% python3 -q
>>> import numpy as np
>>> np.set_printoptions(precision=1, suppress=True, linewidth=200, sign=" ")
>>> tidy = lambda a: np.round(a, 1) + 0
>>> B = np.array([[1, 2, 0, 2, 0, 1, 3],
...     [0, 0, 0, 2, 0, 3, 3],
...     [0, 3, 3, 0, 3, 2, 0],
...     [0, 2, 2, 1, 1, 3, 2],
...     [1, 2, 0, 2, 1, 2, 3],
...     [0, 3, 0, 1, 3, 1, 3],
...     [2, 2, 3, 2, 1, 0, 3]])
>>> mat = B - B.T
>>> mat
array([[ 0,  2,  0,  2, -1,  1,  1],
       [-2,  0, -3,  0, -2,  0,  1],
       [ 0,  3,  0, -2,  3,  2, -3],
       [-2,  0,  2,  0, -1,  2,  0],
       [ 1,  2, -3,  1,  0, -1,  2],
       [-1,  0, -2, -2,  1,  0,  3],
       [-1, -1,  3,  0, -2, -3,  0]])
>>> np.argsort(-np.linalg.norm(mat, axis=0).round(6), kind="stable")[:3]
array([ 2,  6,  4])
>>> [round(float(x), 1) for x in np.linalg.svd(mat, compute_uv=False)[:3]]
[6.8, 6.8, 4.1]
>>> B = np.array([[-7, 2, 4],
...     [-9, -9, -6],
...     [7, 7, -5],
...     [0, -6, -4],
...     [-4, 9, -8],
...     [-7, -6, 6],
...     [-8, -9, -1]])
>>> np.einsum("ij->j", mat)
array([-5,  6, -3, -1, -2,  1,  4])
>>> mat @ B
array([[-29, -54,  -7],
       [ -7, -52,  22],
       [-29,  27, -19],
       [ 18, -11,   2],
       [-55, -55,  -5],
       [-35, -22,   3],
       [ 66,  28, -15]])
>>> r0 = np.array([1, 1])
>>> np.convolve(mat[1], r0)
array([-2, -2, -3, -3, -2, -2,  1,  1])
>>> np.polyval(r0, mat[1])
array([-1,  1, -2,  1, -1,  1,  2])
>>> print(np.cross(mat[1, :3], mat[2, :3]))
[ 9  0 -6]
>>> np.correlate(mat[1], mat[2], "full")
array([ 6, -4,  3, -2, -3, -4, -9, -3,  3, -8,  0,  3,  0])
>>> J = np.loadtxt("block0.csv", delimiter=",")
>>> J
array([[ 1.9,  1.2, -0.3, -0.2,  0.2],
       [ 1.4,  1.7,  2.2,  0.7,  0.1],
       [ 1.2,  0.6,  0.3, -0.7, -2.3],
       [-1.6, -0.9,  0.8,  0.2, -2. ],
       [-0.3, -0.8,  1.8, -1. , -1.1],
       [ 1.9, -0.9, -0.1, -1.5,  0.3],
       [ 0.8, -1.7,  0.1,  0.2, -1.2]])
>>> J.shape
(7, 5)
>>> print(tidy(np.diff(J, axis=0)))
[[-0.5  0.5  2.5  0.9 -0.1]
 [-0.2 -1.1 -1.9 -1.4 -2.4]
 [-2.8 -1.5  0.5  0.9  0.3]
 [ 1.3  0.1  1.  -1.2  0.9]
 [ 2.2 -0.1 -1.9 -0.5  1.4]
 [-1.1 -0.8  0.2  1.7 -1.5]]
>>> tidy(np.linalg.norm(J))
np.float64(7.0)
>>> print(np.unravel_index(np.abs(J).argmax(), J.shape))
(np.int64(2), np.int64(4))
>>> np.linalg.matrix_rank(J)
np.int64(5)
>>> np.count_nonzero(J)
np.int64(35)
>>> B = np.array([[9, -3, 6], [0, -4, -5], [7, 1, -5], [-5, -9, 7], [-6, 7, -1]])
>>> tidy(np.einsum("ij,ij->i", J, J))
array([  5.2,  10.2,   7.7,   8. ,   6.2,   6.8,   5. ])
>>> np.vstack([J, B.T]).shape
(10, 5)
>>> O, Rm = np.linalg.qr(J)
>>> np.allclose(Rm.T @ Rm, J.T @ J)
True
>>> tidy(Rm)
array([[-3.7, -1.1, -0.3,  0.8, -0.2],
       [ 0. , -2.9, -0.4, -1. , -1.1],
       [ 0. ,  0. , -3. ,  0.1,  1.6],
       [ 0. ,  0. ,  0. , -1.6, -0.4],
       [ 0. ,  0. ,  0. ,  0. , -2.9]])
>>> tidy(O.T @ O)
array([[ 1.,  0.,  0.,  0.,  0.],
       [ 0.,  1.,  0.,  0.,  0.],
       [ 0.,  0.,  1.,  0.,  0.],
       [ 0.,  0.,  0.,  1.,  0.],
       [ 0.,  0.,  0.,  0.,  1.]])
>>> tidy(O)
array([[-0.5, -0.2,  0.2,  0. ,  0.2],
       [-0.4, -0.4, -0.7, -0.4, -0.2],
       [-0.3, -0.1, -0.1,  0.3,  0.8],
       [ 0.4,  0.1, -0.3,  0. ,  0.4],
       [ 0.1,  0.2, -0.6,  0.5, -0.1],
       [-0.5,  0.5,  0. ,  0.4, -0.3],
       [-0.2,  0.7, -0.1, -0.6,  0.2]])
>>> th = np.radians(180)
>>> Rm = np.eye(5)
>>> Rm[2, 2] = Rm[4, 4] = np.cos(th)
>>> Rm[2, 4], Rm[4, 2] = -np.sin(th), np.sin(th)
>>> tidy(Rm)
array([[ 1.,  0.,  0.,  0.,  0.],
       [ 0.,  1.,  0.,  0.,  0.],
       [ 0.,  0., -1.,  0.,  0.],
       [ 0.,  0.,  0.,  1.,  0.],
       [ 0.,  0.,  0.,  0., -1.]])
>>> B = J @ Rm.T
>>> tidy(np.linalg.det(Rm)), np.trace(Rm)
(np.float64(1.0), np.float64(1.0))
>>> proj = J @ np.linalg.solve(J.T @ J, J.T)
>>> tidy(np.diag(proj))
array([ 0.4,  0.9,  0.8,  0.5,  0.7,  0.7,  0.9])
>>> tidy(proj @ J[:, 3])
array([-0.2,  0.7, -0.7,  0.2, -1. , -1.5,  0.2])
>>> np.trace(proj)
np.float64(5.0)
>>> np.allclose(proj @ proj, proj)
True
>>> E = np.loadtxt("x.csv", delimiter=",")
>>> tidy(E)
array([[ 1. ,  0.1,  0. ,  0.1],
       [ 0.1,  0. , -0.1, -1. ],
       [ 0. , -0.1,  1. , -0.1],
       [ 0.1, -1. , -0.1,  0. ]])
>>> ev, evecs = np.linalg.eigh(E)
>>> x = np.array([1, 2, 3, 1])
>>> tidy(x @ E @ x)
np.float64(5.3)
>>> tidy(np.abs(E).sum(axis=1).max()), tidy(np.abs(ev).max())
(np.float64(1.1), np.float64(1.0))
>>> print(tidy(x @ E @ x / (x @ x)), tidy(ev[0]), tidy(ev[-1]))
0.4 -1.0 1.0
>>> x = np.array([-3, 3, -3, 1])
>>> np.sign((E @ x).round(6))
array([-1., -1., -1., -1.])
>>> tidy((E * x).sum(axis=1))
array([-2.8, -1. , -3.2, -3. ])
>>> tidy(E @ (2 * x))
array([-5.5, -2. , -6.5, -6. ])
>>> print(tidy(E * x))
[[-3.   0.2  0.   0.1]
 [-0.2  0.   0.2 -1. ]
 [ 0.  -0.2 -3.  -0.1]
 [-0.2 -3.   0.2  0. ]]
>>> tidy(E @ np.ones(4))
array([ 1.1, -1. ,  0.9, -1. ])
>>> tidy(E @ np.eye(4)[2])
array([ 0. , -0.1,  1. , -0.1])
>>> (E @ x).argmax()
np.int64(1)
>>> x = np.array([2, 1, 3, 3])
>>> tidy(np.linalg.inv(E))
array([[ 1. ,  0.1,  0. ,  0.1],
       [ 0.1,  0. , -0.1, -1. ],
       [ 0. , -0.1,  1. , -0.1],
       [ 0.1, -1. , -0.1,  0. ]])
>>> tidy(np.abs(np.linalg.eigvals(E)))
array([ 1.,  1.,  1.,  1.])
>>> tidy(np.sort(np.abs(np.degrees(np.angle(np.linalg.eigvals(E))))))
array([   0.,    0.,    0.,  180.])
>>> 4 - np.linalg.matrix_rank(E - np.eye(4), tol=1e-8)
np.int64(3)
